$ ipython --no-banner

In [1]: import numpy as np

In [2]: np.set_printoptions(precision=2, suppress=True, linewidth=160, legacy="1.25")

In [3]: rng = np.random.default_rng(467175)

In [4]: A = np.array([[7, 3], [3, 0]]) * (rng.random((2, 2)) < 0.3)

In [5]: A
Out[5]: 
array([[7, 0],
       [3, 0]])

In [6]: Uu, sig, Vt = np.linalg.svd(A)

In [7]: evecs = Vt[:(sig > 1e-8).sum()]

In [8]: vec = A[1] + -2 * A[0] + rng.integers(2) * np.eye(2)[0]

In [9]: vec
Out[9]: array([-11.,   0.])

In [10]: np.allclose(evecs.T @ evecs @ vec, vec)
Out[10]: True

In [11]: np.round(np.linalg.norm(vec - evecs.T @ evecs @ vec), 2)
Out[11]: 0.0

In [12]: np.diag(evecs.T @ evecs)
Out[12]: array([1., 0.])

In [13]: Uu, sig, Vt = np.linalg.svd(A)

In [14]: sig
Out[14]: array([7.62, 0.  ])

In [15]: B = Uu[:, :1] @ np.diag(sig[:1]) @ Vt[:1]

In [16]: print(round(np.abs(A - B).max(), 2))
0.0

In [17]: np.linalg.matrix_rank(B)
Out[17]: 1

In [18]: print(B)
[[7. 0.]
 [3. 0.]]

In [19]: np.linalg.matrix_rank(A, rtol=0.05)
Out[19]: 1

In [20]: z = rng.permutation(2)

In [21]: z
Out[21]: array([1, 0])

In [22]: B = A[z][:, z]

In [23]: round(float(np.linalg.det(B)), 2), round(float(np.linalg.det(A[z])), 2)
Out[23]: (0.0, 0.0)

In [24]: np.sort(np.abs(np.linalg.eigvals(B)))
Out[24]: array([0., 7.])

In [25]: np.diag(B)
Out[25]: array([0, 7])

In [26]: np.allclose(B, A)
Out[26]: False

In [27]: np.linalg.pinv(A)
Out[27]: 
array([[0.12, 0.05],
       [0.  , 0.  ]])

In [28]: np.linalg.svd(A, compute_uv=False)
Out[28]: array([7.62, 0.  ])

In [29]: np.linalg.norm(A, axis=0)
Out[29]: array([7.62, 0.  ])

In [30]: B = A / np.sqrt((A ** 2).mean(axis=1, keepdims=True))

In [31]: np.linalg.norm(B, axis=1)
Out[31]: array([1.41, 1.41])

In [32]: print(np.linalg.matrix_rank(A - A.mean(axis=1, keepdims=True)))
1

In [33]: np.linalg.matrix_rank(B) == np.linalg.matrix_rank(A)
Out[33]: True

In [34]: A - A.mean(axis=1, keepdims=True)
Out[34]: 
array([[ 3.5, -3.5],
       [ 1.5, -1.5]])

In [35]: W0 = np.load("out10.npy")

In [36]: W0
Out[36]: 
array([[  0.76,  -0.21,  14.36,   3.97,  -7.05],
       [ -0.55,   0.66,   3.35,  -6.26,  -0.42],
       [ -0.18,   0.28,   0.84,  -2.65,   3.45],
       [ -0.71,   0.25,  -4.83,   5.44,   2.6 ],
       [ -1.2 ,  -1.33,  17.51,  -0.34,  -2.04],
       [  0.31,   0.42, -12.62,   5.05,  -0.47],
       [  0.73,   1.35, -18.48,   5.03,  -4.39],
       [ -0.24,  -0.49, -12.82,  -3.76,   0.49],
       [ -0.23,   1.34,   1.73,  -5.83,   4.91],
       [ -1.01,   0.96,   4.35,  -2.73,   1.73],
       [ -0.87,   0.59,  12.59,   9.4 ,   3.63],
       [ -0.21,   0.21,  -6.92,   0.53,  -3.42],
       [  0.03,   0.64,   8.04,   1.6 ,   2.03],
       [ -0.46,  -1.88,   0.98,   1.34,  -2.39],
       [ -0.5 ,  -0.27,  -1.12,  -3.37,  -3.13],
       [ -0.18,  -1.42,   2.75,   1.99,  -0.82],
       [  0.46,   1.12,  -2.1 ,   6.68,  -1.39],
       [ -1.04,   1.77,  -2.92,  -8.55,  -2.7 ],
       [ -0.51,   2.  ,  20.97,   5.11,   4.83],
       [ -0.15,  -0.35,  20.41,  -6.12,  -3.15],
       [  0.02,   0.65,   9.4 ,   1.09,   1.14],
       [  0.79,  -0.14,  15.76,   4.58,  -0.13],
       [  0.28,   1.47,  -7.13,  -0.37,   0.05],
       [ -0.23,   0.13,   8.32,   2.42,  -4.21],
       [ -0.24,  -1.43,  -7.28,   3.21,   1.83],
       [ -0.63,   0.57,  -8.71,   1.96,   2.3 ],
       [  0.  ,  -0.76,  19.05,   3.93,  -2.19],
       [ -0.31,  -1.52,  -7.61,   6.58,  -0.44],
       [  0.58,   1.57,  13.8 ,   0.72,  -0.05],
       [  0.43,   1.92,   0.05,  -7.72,   3.09],
       [ -0.72,  -3.17,  -6.48,   6.53,   2.39]])

In [37]: vec = np.array([1, 0, 2, 1, 0])

In [38]: rhs = W0 @ vec

In [39]: np.round(np.linalg.solve(W0.T @ W0, W0.T @ rhs), 2) + 0
Out[39]: array([1., 0., 2., 1., 0.])

In [40]: rhs = rhs + 0.3 * rng.normal(size=31)

In [41]: print(rhs)
[ 32.93   0.57  -1.47  -4.67  33.12 -19.31 -31.6  -29.57  -2.63   5.09  33.38 -13.38  18.25   2.75  -6.52   7.61   2.8  -15.61  46.3   35.12  20.24  36.92
 -14.86  18.91 -11.45 -16.18  42.06  -8.58  28.71  -7.48  -6.83]

In [42]: b, *_ = np.linalg.lstsq(W0, rhs)

In [43]: b
Out[43]: array([ 0.99, -0.09,  2.  ,  0.99,  0.02])

In [44]: b.round()
Out[44]: array([ 1., -0.,  2.,  1.,  0.])

In [45]: Xs = W0 - W0.mean(axis=0)

In [46]: Uu, sig, Vt = np.linalg.svd(Xs, full_matrices=False)

In [47]: np.searchsorted(np.cumsum(sig ** 2) / (sig ** 2).sum(), 0.9) + 1
Out[47]: 2

In [48]: np.abs(Vt[0]).argmax()
Out[48]: 2

In [49]: np.abs(Uu[:, 0]).argmax()
Out[49]: 6

In [50]: sig
Out[50]: array([58.67, 25.85, 16.04,  6.37,  2.5 ])

In [51]: np.round(Vt[0] * np.sign(Vt[0, np.abs(Vt[0]).argmax()]), 2) + 0
Out[51]: array([ 0.  ,  0.01,  1.  ,  0.  , -0.01])

In [52]: Xs = W0 - W0.mean(axis=0)

In [53]: evecs = np.linalg.svd(Xs)[2][:3]

In [54]: B = Xs - Xs @ evecs.T @ evecs

In [55]: np.round(np.cov(Xs @ evecs.T, rowvar=False), 2) + 0
Out[55]: 
array([[114.73,   0.  ,   0.  ],
       [  0.  ,  22.27,   0.  ],
       [  0.  ,   0.  ,   8.57]])

In [56]: round(np.linalg.norm(B) / np.linalg.norm(Xs), 2)
Out[56]: 0.1

In [57]: print(B.std(axis=0))
[0.5  1.11 0.01 0.09 0.1 ]

In [58]: np.linalg.norm(B, axis=1).round(6).argmax()
Out[58]: 30

In [59]: d = np.linalg.norm(W0[:, None] - W0[None], axis=-1)

In [60]: d.mean(axis=1).argmax()
Out[60]: 6

In [61]: d[:5, :5]
Out[61]: 
array([[ 0.  , 16.5 , 18.38, 21.58,  7.66],
       [16.5 ,  0.  ,  5.88, 14.6 , 15.57],
       [18.38,  5.88,  0.  ,  9.93, 17.8 ],
       [21.58, 14.6 ,  9.93,  0.  , 23.6 ],
       [ 7.66, 15.57, 17.8 , 23.6 ,  0.  ]])

In [62]: np.linalg.matrix_rank(d ** 2)
Out[62]: 7

In [63]: print((d + 1e9 * np.eye(31)).round(6).argmin(axis=1))
[26  9  8 24 26 27  5 22 29  2 21 22 20 15 13 13  3 14 21  4 12 26 25 20 25 24 21 30 21  8 27]

In [64]: np.flatnonzero(d[23] < d.mean() / 2)
Out[64]: array([ 0, 12, 15, 20, 23, 28])

In [65]: F = np.load("case2.npy")

In [66]: F
Out[66]: 
array([[-0.48,  0.66,  2.65, -0.08, -0.13],
       [-0.23, -0.04,  0.51, -0.08,  0.01],
       [-0.31,  0.53,  0.73, -0.56, -0.23],
       [-0.05,  0.17,  0.13, -0.2 , -0.4 ],
       [-0.26,  0.24, -0.42,  0.11, -0.09],
       [-0.29,  0.92,  1.72, -0.46, -0.28],
       [-0.14, -0.95, -1.9 , -0.24, -0.46],
       [ 0.44, -0.69, -1.75,  0.06, -0.4 ],
       [-0.13,  0.77,  1.9 ,  0.22,  0.12],
       [ 0.01, -1.32, -2.37, -0.61, -0.17],
       [-0.4 ,  1.  ,  1.97, -0.11,  0.06],
       [ 0.41,  0.63,  1.16,  0.06,  0.13],
       [ 0.04,  1.19,  2.5 , -0.53,  0.32],
       [ 0.63,  0.23,  0.62, -0.56,  0.28],
       [-0.13, -0.85, -1.14,  0.1 , -0.21],
       [ 0.04,  0.6 ,  2.01,  0.19,  0.36],
       [ 0.16,  1.52,  3.2 ,  0.1 , -0.58],
       [-0.4 , -1.22, -2.16, -0.05,  0.27],
       [ 0.16,  0.14,  1.31,  0.22, -0.19],
       [-0.5 , -0.47, -0.42, -0.03,  0.01],
       [ 0.02, -0.88, -1.91,  0.07,  0.21],
       [-0.06, -1.25, -2.26, -0.03,  0.02],
       [ 0.01,  0.9 ,  0.83, -0.2 , -0.34]])

In [67]: Xs = (F - F.mean(axis=0)) / F.std(axis=0)

In [68]: Xs.std(axis=0)
Out[68]: array([1., 1., 1., 1., 1.])

In [69]: b = np.linalg.lstsq(np.delete(Xs, 3, axis=1), Xs[:, 3])[0]

In [70]: print(round(float(1 - np.var(Xs[:, 3] - np.delete(Xs, 3, axis=1) @ b)), 2))
0.06

In [71]: Xs = F - F.mean(axis=0)

In [72]: Uu, sig, Vt = np.linalg.svd(Xs, full_matrices=False)

In [73]: np.round(Vt[0] * np.sign(Vt[0, np.abs(Vt[0]).argmax()]), 2) + 0
Out[73]: array([0.  , 0.43, 0.9 , 0.  , 0.  ])

In [74]: np.abs(Uu[:, 0]).argmax()
Out[74]: 16

In [75]: np.round(Xs.mean(axis=0), 2) + 0
Out[75]: array([0., 0., 0., 0., 0.])
